>>> import numpy as np
>>> np.set_printoptions(precision=1, suppress=True, linewidth=140)
>>> def tidy(a):
...     return np.round(a, 1) + 0
... 
>>> basis = np.array([[-8, -2, -3, 1, -2, 7, -5, 0],
...     [-8, 9, -8, -2, 6, 6, -3, 7],
...     [-3, -9, -3, 2, 4, 3, -9, -1]])
>>> rng = np.random.default_rng(722547)
>>> A = rng.normal(size=(25, 3)) @ basis + np.array([0, -3, 2, -1, 2, 0, 3, 3])
>>> tidy(A)
array([[  3. , -36.5,   4.3,   6.4,   5.4,  -0.5, -15.8,  -7.9],
       [  5.4, -20.2,   9.4,   3. ,  -4.2,  -3.3,  -0.1,  -6.5],
       [-17.7,   9.6, -12.9,  -3.5,  11.1,  13.9,  -5.5,  14.3],
       [  3. ,   1. ,   0.8,  -2.4,   6.7,  -3. ,   4.7,   5.7],
       [ 18.3,  13.9,   9.4,  -6. ,   3.8, -16.7,  22.8,   6.2],
       [ 17.2,  29.5,  10.1,  -9.2,  -0.8, -16.6,  33.3,  10. ],
       [ -2. ,   9.7,   0.6,  -3.8,   0.8,   0.9,   9.5,   7.4],
       [ 13.3, -12.2,  20.6,   1.6, -19. , -10. ,  17. , -11. ],
       [ -0.6, -21.1,  -1.2,   2.7,  10. ,   1.5, -11.8,   0. ],
       [ -0.7,   6.9,   5.1,  -2.8,  -6. ,   0.2,  12.3,   3.4],
       [-15.1,  21.3, -15.3,  -6.6,  16.5,  10.7,  -0.2,  20. ],
       [ 10.8,  -1.3,   7.6,  -2. ,   1.9,  -9.3,  10.7,   1.6],
       [ 10.1,  -8.8,   5. ,  -0.5,   7.2,  -8.4,   3.3,   1.1],
       [  7.4,  11.3,   5.2,  -4.6,   1.3,  -7.2,  15.9,   6.3],
       [  0.4,   6.5,  -0.9,  -3.5,   6.7,  -1.1,   6.1,   8.1],
       [ -1.4, -25.1,   4.6,   4.4,  -1.3,   2.7,  -8.5,  -5.7],
       [  9.9,   2.8,   6.6,  -2.9,   2.3,  -8.8,  12.2,   3.3],
       [  6.6, -18.9,  15.5,   3.3, -15. ,  -4. ,   7.1, -10.5],
       [  6.6,  -4.4,   1.7,  -1.5,   9.3,  -5.8,   2.5,   4.2],
       [ -1.4, -11.1,  -3.4,   0.4,  12. ,   1.4,  -7.7,   4.4],
       [  0. ,  -2.2,   0.9,  -1.3,   3.9,  -0.1,   2.4,   4. ],
       [ -7.6,  -9.8,   1.4,   1.3,  -3.6,   7.1,  -2.6,  -0.2],
       [ -9.5,  -3.3,   0.7,   0. ,  -5. ,   8.4,   0.6,   1.9],
       [  2.3,  11.9,   2.7,  -4.5,   0.9,  -2.9,  13.4,   7.3],
       [-13.3,  -3.7,  -8.8,  -0.6,   9.4,  11.1,  -9.5,   8.2]])
>>> basis = A[[10, 0]].astype(float)
>>> for _ in range(3):
...     idx = np.linalg.norm(A[:, None] - basis, axis=-1).argmin(axis=1)
...     basis = np.array([A[idx == j].mean(axis=0) for j in range(2)])
... 
>>> idx
array([1, 1, 0, 0, 0, 0, 0, 1, 1, 0, 0, 0, 1, 0, 0, 1, 0, 1, 0, 1, 0, 1, 0, 0, 0])
>>> np.bincount(idx)
array([16,  9])
